In [1]: import numpy as np

In [2]: np.set_printoptions(suppress=True, linewidth=200)

In [3]: M2 = np.array([[1, 1], [1, -1]])

In [4]: rng = np.random.default_rng(862)

In [5]: X = np.kron(M2, np.kron(M2, M2))[rng.permutation(8)][:7]

In [6]: X
Out[6]: 
array([[ 1,  1,  1,  1,  1,  1,  1,  1],
       [ 1,  1,  1,  1, -1, -1, -1, -1],
       [ 1, -1,  1, -1, -1,  1, -1,  1],
       [ 1, -1,  1, -1,  1, -1,  1, -1],
       [ 1,  1, -1, -1, -1, -1,  1,  1],
       [ 1, -1, -1,  1, -1,  1,  1, -1],
       [ 1,  1, -1, -1,  1,  1, -1, -1]])

In [7]: W = np.array([[-3, -3, -1, -2, 3, -1],
   ...:     [0, 2, -3, 3, 0, 3],
   ...:     [0, 0, -1, -3, -1, -1],
   ...:     [-2, 3, 0, -3, -1, 3],
   ...:     [2, 0, 0, 0, -1, -1],
   ...:     [-3, -1, -3, -2, -1, -1],
   ...:     [2, 2, 2, -3, 3, 3],
   ...:     [-2, 2, 2, -1, 1, -2]])

In [8]: c = np.array([-2, -3, 3, 0, -1, -3])

In [9]: hid = np.maximum(X @ W + c, 0)

In [10]: print(np.round((hid > 0).mean(axis=0), 2))
[0.14 0.14 0.57 0.43 0.57 0.29]

In [11]: (hid > 0).astype(int)
Out[11]: 
array([[0, 1, 0, 0, 1, 0],
       [0, 0, 0, 1, 0, 1],
       [0, 0, 1, 0, 0, 0],
       [1, 0, 1, 0, 1, 0],
       [0, 0, 1, 1, 1, 0],
       [0, 0, 1, 0, 1, 1],
       [0, 0, 0, 1, 0, 0]])

In [12]: hid
Out[12]: 
array([[ 0,  2,  0,  0,  2,  0],
       [ 0,  0,  0,  1,  0,  2],
       [ 0,  0,  1,  0,  0,  0],
       [ 6,  0,  7,  0,  4,  0],
       [ 0,  0,  7,  5, 10,  0],
       [ 0,  0,  3,  0,  4,  2],
       [ 0,  0,  0,  9,  0,  0]])

In [13]: np.linalg.matrix_rank(hid)
Out[13]: np.int64(6)

In [14]: cent = np.array([[5, -7, -1],
    ...:     [3, 5, -3],
    ...:     [6, 5, 6],
    ...:     [4, 4, 3],
    ...:     [-4, 7, -5],
    ...:     [4, 6, -8]])

In [15]: (hid @ cent).round(6).argmax(axis=1)
Out[15]: array([1, 1, 0, 0, 1, 1, 0])

In [16]: feats = np.eye(6, dtype=int)[rng.permutation(6)] * np.array([-2, 0, -1, 0, 2, 1])

In [17]: feats
Out[17]: 
array([[ 0,  0,  0,  0,  0,  1],
       [-2,  0,  0,  0,  0,  0],
       [ 0,  0,  0,  0,  0,  0],
       [ 0,  0,  0,  0,  2,  0],
       [ 0,  0,  0,  0,  0,  0],
       [ 0,  0, -1,  0,  0,  0]])

In [18]: # column 3 repeats column 1

In [19]: print(feats @ feats.T)
[[1 0 0 0 0 0]
 [0 4 0 0 0 0]
 [0 0 0 0 0 0]
 [0 0 0 4 0 0]
 [0 0 0 0 0 0]
 [0 0 0 0 0 1]]

In [20]: print(np.round(np.linalg.pinv(feats), 2))
[[ 0.  -0.5  0.   0.   0.   0. ]
 [ 0.   0.   0.   0.   0.   0. ]
 [ 0.   0.   0.   0.   0.  -1. ]
 [ 0.   0.   0.   0.   0.   0. ]
 [ 0.   0.   0.   0.5  0.   0. ]
 [ 1.   0.   0.   0.   0.   0. ]]

In [21]: theta = np.radians(90)

In [22]: Rm = np.eye(6)

In [23]: Rm[0, 0] = Rm[3, 3] = np.cos(theta)

In [24]: Rm[0, 3], Rm[3, 0] = -np.sin(theta), np.sin(theta)

In [25]: Rm.round(2) + 0
Out[25]: 
array([[ 0.,  0.,  0., -1.,  0.,  0.],
       [ 0.,  1.,  0.,  0.,  0.,  0.],
       [ 0.,  0.,  1.,  0.,  0.,  0.],
       [ 1.,  0.,  0.,  0.,  0.,  0.],
       [ 0.,  0.,  0.,  0.,  1.,  0.],
       [ 0.,  0.,  0.,  0.,  0.,  1.]])

In [26]: M2 = feats @ Rm.T

In [27]: np.round(np.linalg.svd(feats, compute_uv=False), 2), np.round(np.linalg.svd(M2, compute_uv=False), 2)
Out[27]: (array([2., 2., 1., 1., 0., 0.]), array([2., 2., 1., 1., 0., 0.]))

In [28]: m1 = np.load("case14.npy")

In [29]: print(m1)
[[ -5.91  -8.12   5.13]
 [  1.65   2.37   3.54]
 [ -2.99   1.76   1.95]
 [  5.06  -2.55   7.07]
 [ -3.14   0.15   2.6 ]
 [  3.21   0.37   5.04]
 [ -1.04  -7.85   6.96]
 [ -3.08  -4.7    4.75]
 [ -0.48   1.4    3.11]
 [  3.55   6.91   2.3 ]
 [  3.92 -12.65  11.05]
 [  4.31  16.21  -1.49]
 [  0.62  18.34  -3.9 ]
 [  1.61  -2.05   5.47]
 [  2.22  13.98  -1.34]
 [  3.72   1.59   4.71]]

In [30]: W = np.array([[-3, -1, 1, 1, 1, -1], [2, -1, -2, 1, -2, -3], [-1, 3, 0, -3, 2, 0]])

In [31]: c = np.array([3, 1, 4, 0, 3, 5])

In [32]: hid = np.maximum(m1 @ W + c, 0)

In [33]: (hid > 0).astype(int)
Out[33]: 
array([[0, 1, 1, 0, 1, 1],
       [0, 1, 1, 0, 1, 0],
       [1, 1, 0, 0, 1, 1],
       [0, 1, 1, 0, 1, 1],
       [1, 1, 1, 0, 1, 1],
       [0, 1, 1, 0, 1, 1],
       [0, 1, 1, 0, 1, 1],
       [0, 1, 1, 0, 1, 1],
       [1, 1, 1, 0, 1, 1],
       [1, 0, 0, 1, 0, 0],
       [0, 1, 1, 0, 1, 1],
       [1, 0, 0, 1, 0, 0],
       [1, 0, 0, 1, 0, 0],
       [0, 1, 1, 0, 1, 1],
       [1, 0, 0, 1, 0, 0],
       [0, 1, 1, 0, 1, 0]])

In [34]: np.linalg.matrix_rank(hid)
Out[34]: np.int64(6)

In [35]: cent = np.array([[3, 1], [-1, 0], [1, 3], [-2, 1], [2, -3], [1, 1]])

In [36]: W @ cent
Out[36]: 
array([[ -8,  -3],
       [ -4,   0],
       [  4, -10]])

In [37]: C2 = np.cov(m1, rowvar=False)

In [38]: print(np.round(np.median(m1, axis=0), 2))
[1.63 0.88 4.12]

In [39]: np.round(np.polyfit(m1[:, 1], m1[:, 2], 1), 2)
Out[39]: array([-0.4 ,  4.18])

In [40]: print(np.round(np.corrcoef(m1.T), 2))
[[ 1.    0.29  0.05]
 [ 0.29  1.   -0.94]
 [ 0.05 -0.94  1.  ]]

In [41]: C2.shape
Out[41]: (3, 3)

In [42]: C2.round(2)
Out[42]: 
array([[ 10.7 ,   8.36,   0.6 ],
       [  8.36,  75.77, -29.99],
       [  0.6 , -29.99,  13.43]])

In [43]: hat = m1 @ np.linalg.solve(m1.T @ m1, m1.T)

In [44]: print(np.round(np.linalg.eigvalsh(hat), 2) + 0)
[0. 0. 0. 0. 0. 0. 0. 0. 0. 0. 0. 0. 0. 1. 1. 1.]

In [45]: np.allclose(hat @ hat, hat)
Out[45]: True

In [46]: d = np.linalg.norm(m1[:, None] - m1[None], axis=-1)

In [47]: d.shape
Out[47]: (16, 16)

In [48]: print(d.mean(axis=1).argmax())
12

In [49]: print(d[:5, :5].round(2))
[[ 0.   13.03 10.78 12.46  9.08]
 [13.03  0.    4.94  6.95  5.36]
 [10.78  4.94  0.   10.47  1.74]
 [12.46  6.95 10.47  0.    9.72]
 [ 9.08  5.36  1.74  9.72  0.  ]]

In [50]: np.linalg.matrix_rank(d ** 2)
Out[50]: np.int64(5)

In [51]: E = np.load("m.npy")

In [52]: print(E)
[[ 4.13 -2.74 -1.76]
 [ 1.3  -1.08 -0.6 ]
 [ 0.03 -0.06 -0.17]
 [-2.66  1.64  1.04]
 [-1.39  0.93  0.54]
 [ 1.27 -0.98 -0.63]
 [ 2.65 -1.8  -1.17]
 [-2.79  1.69  1.14]
 [-1.14  1.    0.66]
 [-2.57  1.81  1.23]
 [-1.39  1.03  0.6 ]]

In [53]: print(np.linalg.cond(E) > 100)
False
